>>> import numpy as np
>>> np.set_printoptions(precision=2, suppress=True, linewidth=200)
>>> X = np.load("data.npy")
>>> X
array([[ 7. ,  0.3,  0.4],
       [ 2. , -1.7,  0.7],
       [ 5.5,  0.1, -1.7],
       [ 3.5, -0.7, -0.5],
       [-2.5,  0.3,  0.9],
       [ 8.5,  0.7, -1. ],
       [ 1. ,  0.6,  0. ]])
>>> proj = X @ np.linalg.solve(X.T @ X, X.T)
>>> np.linalg.matrix_rank(np.eye(7) - proj)
np.int64(4)
>>> np.round((np.eye(7) - proj) @ X, 2) + 0
array([[0., 0., 0.],
       [0., 0., 0.],
       [0., 0., 0.],
       [0., 0., 0.],
       [0., 0., 0.],
       [0., 0., 0.],
       [0., 0., 0.]])
>>> np.allclose(proj @ proj, proj)
True
>>> np.diag(proj)
array([0.66, 0.77, 0.54, 0.23, 0.21, 0.49, 0.1 ])
>>> np.round(np.linalg.eigvalsh(proj), 2) + 0
array([0., 0., 0., 0., 1., 1., 1.])
>>> data = np.load("case19.npy")
>>> data
array([[ 0,  2, -2],
       [ 0,  0, -2],
       [ 0,  0,  0]])
>>> vec = np.array([1, 0, 1])
>>> target = X @ vec
>>> np.round(np.linalg.solve(X.T @ X, X.T @ target), 2) + 0
array([1., 0., 1.])
>>> rng = np.random.default_rng(593)
>>> target = target + 0.1 * rng.normal(size=7)
>>> target
array([ 7.45,  2.84,  3.9 ,  3.18, -1.3 ,  7.53,  0.98])
>>> beta, *_ = np.linalg.lstsq(X, target)
>>> beta.round()
array([ 1., -0.,  1.])
>>> beta
array([ 1.01, -0.05,  1.05])
>>> [int(np.linalg.matrix_rank(np.linalg.matrix_power(data, p))) for p in range(1, 4)]
[2, 1, 0]
>>> np.prod(np.diag(data)), round(float(np.linalg.det(data)), 2)
(np.int64(0), 0.0)
>>> np.sort(np.linalg.eigvals(data))
array([0., 0., 0.])
>>> rk = np.linalg.matrix_rank(data)
>>> rk
np.int64(2)
>>> ns = np.linalg.svd(data)[2][rk:].T
>>> [int(np.linalg.matrix_rank(data[:i])) for i in range(1, len(data) + 1)]
[1, 2, 2]
>>> [int(np.linalg.matrix_rank(np.delete(data, i, axis=0))) for i in range(3)]
[1, 1, 2]
>>> [int(np.linalg.matrix_rank(data[:, :j + 1])) for j in range(3)]
[0, 1, 2]
>>> np.allclose(data @ ns, 0)
True
>>> ns @ ns.T
array([[1., 0., 0.],
       [0., 0., 0.],
       [0., 0., 0.]])
>>> left, s, Vh = np.linalg.svd(data)
>>> np.argmax(s[:-1] / (s[1:] + 1e-6)) + 1
np.int64(2)
>>> out = left[:, :2] @ np.diag(s[:2]) @ Vh[:2]
>>> out.round(2) + 0
array([[ 0.,  2., -2.],
       [ 0.,  0., -2.],
       [ 0.,  0.,  0.]])
>>> round(np.linalg.norm(data - out, 2), 2), s[2]
(np.float64(0.0), np.float64(0.0))
>>> round(np.linalg.norm(data - out) / np.linalg.norm(data), 2)
np.float64(0.0)
>>> left, s = np.linalg.svd(data)
Traceback (most recent call last):
  File "<python-input-38>", line 1, in <module>
    left, s = np.linalg.svd(data)
    ^^^^^^^
ValueError: too many values to unpack (expected 2)
>>> left, s, Vh = np.linalg.svd(data, full_matrices=False)
>>> np.round(left.T @ data @ Vh.T, 2) + 0
array([[3.24, 0.  , 0.  ],
       [0.  , 1.24, 0.  ],
       [0.  , 0.  , 0.  ]])
>>> np.round(left.T @ left, 2) + 0
array([[1., 0., 0.],
       [0., 1., 0.],
       [0., 0., 1.]])
>>> np.round(np.sqrt((s ** 2).sum()), 2), round(float(np.linalg.norm(data)), 2)
(np.float64(3.46), 3.46)
>>> s / s[0]
array([1.  , 0.38, 0.  ])
>>> np.allclose(left * s @ Vh, data)
True
>>> np.cumsum(s ** 2) / np.sum(s ** 2)
array([0.87, 1.  , 1.  ])
>>> s
array([3.24, 1.24, 0.  ])
>>> np.abs(Vh[0])
array([0.  , 0.53, 0.85])
>>> np.round(Vh @ Vh.T, 2) + 0
array([[1., 0., 0.],
       [0., 1., 0.],
       [0., 0., 1.]])
>>> out = np.array([[-2, 0, 0, 3, -2],
...     [5, 5, -4, -5, -4],
...     [0, 0, -2, -3, -3],
...     [-2, 2, 2, -4, 3],
...     [2, 5, 4, 5, 2]])
>>> A = out - out.T
>>> A
array([[ 0, -5,  0,  5, -4],
       [ 5,  0, -4, -7, -9],
       [ 0,  4,  0, -5, -7],
       [-5,  7,  5,  0, -2],
       [ 4,  9,  7,  2,  0]])
>>> proj = np.triu(np.array([[3, 0, 2, 3, 3],
...     [1, 3, 3, 2, 1],
...     [1, 2, 1, 1, 1],
...     [0, 1, 1, 3, 2],
...     [1, 2, 2, 1, 1]]), 1) + np.eye(5)
>>> out = proj @ A @ np.linalg.inv(proj)
>>> round(np.linalg.det(out), 2)
np.float64(-0.0)
>>> np.round(np.poly(out), 2) + 0
array([    1.,     0.,   290.,     0., 12556.,     0.])
